$ python3 -q
>>> import numpy as np
>>> np.set_printoptions(precision=1, suppress=True, linewidth=100)
>>> mat = np.load("m.npy")
>>> print(mat)
[[ 0.4  0.1  0.8  1.1 -2.1  0.8]
 [-0.2 -0.6  0.7 -0.1 -1.6  0.1]
 [ 0.3 -0.1  1.4  1.9 -0.9  1.5]
 [ 0.  -0.2  0.3  0.4 -0.8 -0.3]
 [ 0.1  0.9  0.3  1.  -2.2 -0.3]
 [-0.2  0.3 -1.6 -1.6  0.5 -1.1]]
>>> B = mat / np.sqrt((mat ** 2).mean(axis=1, keepdims=True))
>>> print(np.linalg.matrix_rank(B) == np.linalg.matrix_rank(mat))
True
>>> print(np.linalg.matrix_rank(mat - mat.mean(axis=1, keepdims=True)))
5
>>> print(np.linalg.norm(B, axis=1))
[2.4 2.4 2.4 2.4 2.4 2.4]
>>> print(B[2])
[ 0.2 -0.1  1.2  1.6 -0.7  1.2]
>>> rng = np.random.default_rng(20402)
>>> lab = rng.permutation(6)
>>> print(lab)
[2 5 0 1 3 4]
>>> B = mat[lab][:, lab]
>>> print(np.round(np.linalg.det(B), 1), round(np.linalg.det(mat[lab]), 1))
0.4 0.4
>>> print(np.allclose(B, mat))
False
>>> print(B)
[[ 1.4  1.5  0.3 -0.1  1.9 -0.9]
 [-1.6 -1.1 -0.2  0.3 -1.6  0.5]
 [ 0.8  0.8  0.4  0.1  1.1 -2.1]
 [ 0.7  0.1 -0.2 -0.6 -0.1 -1.6]
 [ 0.3 -0.3  0.  -0.2  0.4 -0.8]
 [ 0.3 -0.3  0.1  0.9  1.  -2.2]]
>>> print(np.sort(np.abs(np.linalg.eigvals(B))))
[0.5 0.5 0.7 0.7 1.9 1.9]
>>> print(np.diag(B))
[ 1.4 -1.1  0.4 -0.6  0.4 -2.2]
>>> print(round(float(np.trace(B)), 1))
-1.7
>>> q, V = np.linalg.qr(mat[:, :2])[0], np.linalg.qr(mat[:, 2:])[0]
>>> sv = np.linalg.svd(q.T @ V, compute_uv=False)
>>> print((sv > 0.9).sum())
2
>>> sv = 10 * 0.5 ** np.arange(3)
>>> q, _ = np.linalg.qr(np.array([[-2.4, -1.5, -0.6], [-1.2, -1.1, -0.2], [1.3, -0.7, 0.2]]))
>>> W0 = rng.normal(size=(10, 3)) * sv @ q
>>> print(W0)
[[ 2.5  2.6  2.3]
 [-2.1 -2.4  5.8]
 [-7.2  0.3  7.8]
 [ 5.6 -1.2  0.4]
 [ 4.4  1.7 -6.5]
 [-8.5 -4.2  7.1]
 [ 3.2  5.6 -1.5]
 [-8.4 -2.5  1.8]
 [-2.4 -2.3  5.1]
 [15.8  2.5 -7.5]]
>>> d = np.linalg.norm(W0[:, None] - W0[None], axis=-1)
>>> print(d[7])
[12.   7.5  6.7 14.2 15.8  5.6 14.5  0.   6.9 26.5]
>>> print(d[7].round(6).argsort(kind="stable")[:4])
[7 5 2 8]
>>> print(np.flatnonzero(d[7] < d.mean() / 2))
[7]
>>> print(np.linalg.matrix_rank(d ** 2))
5
>>> print((d + 1e9 * np.eye(10)).round(6).argmin(axis=1))
[6 8 5 0 6 2 0 5 1 4]
>>> print(d.mean(axis=1).argmax())
9
>>> print(np.linalg.norm(W0, axis=1))
[ 4.3  6.6 10.6  5.8  8.  11.9  6.6  9.   6.1 17.7]
>>> lab = rng.permutation(3)
>>> B = W0[:, lab] * rng.choice([-1, 1], 3)
>>> print(B)
[[ -2.5  -2.3  -2.6]
 [  2.1  -5.8   2.4]
 [  7.2  -7.8  -0.3]
 [ -5.6  -0.4   1.2]
 [ -4.4   6.5  -1.7]
 [  8.5  -7.1   4.2]
 [ -3.2   1.5  -5.6]
 [  8.4  -1.8   2.5]
 [  2.4  -5.1   2.3]
 [-15.8   7.5  -2.5]]
>>> Uu, _, VT = np.linalg.svd(W0.T @ B)
>>> print(lab)
[0 2 1]
>>> print(np.round(np.linalg.lstsq(W0, B)[0], 1) + 0)
[[-1.  0.  0.]
 [ 0.  0. -1.]
 [ 0. -1.  0.]]
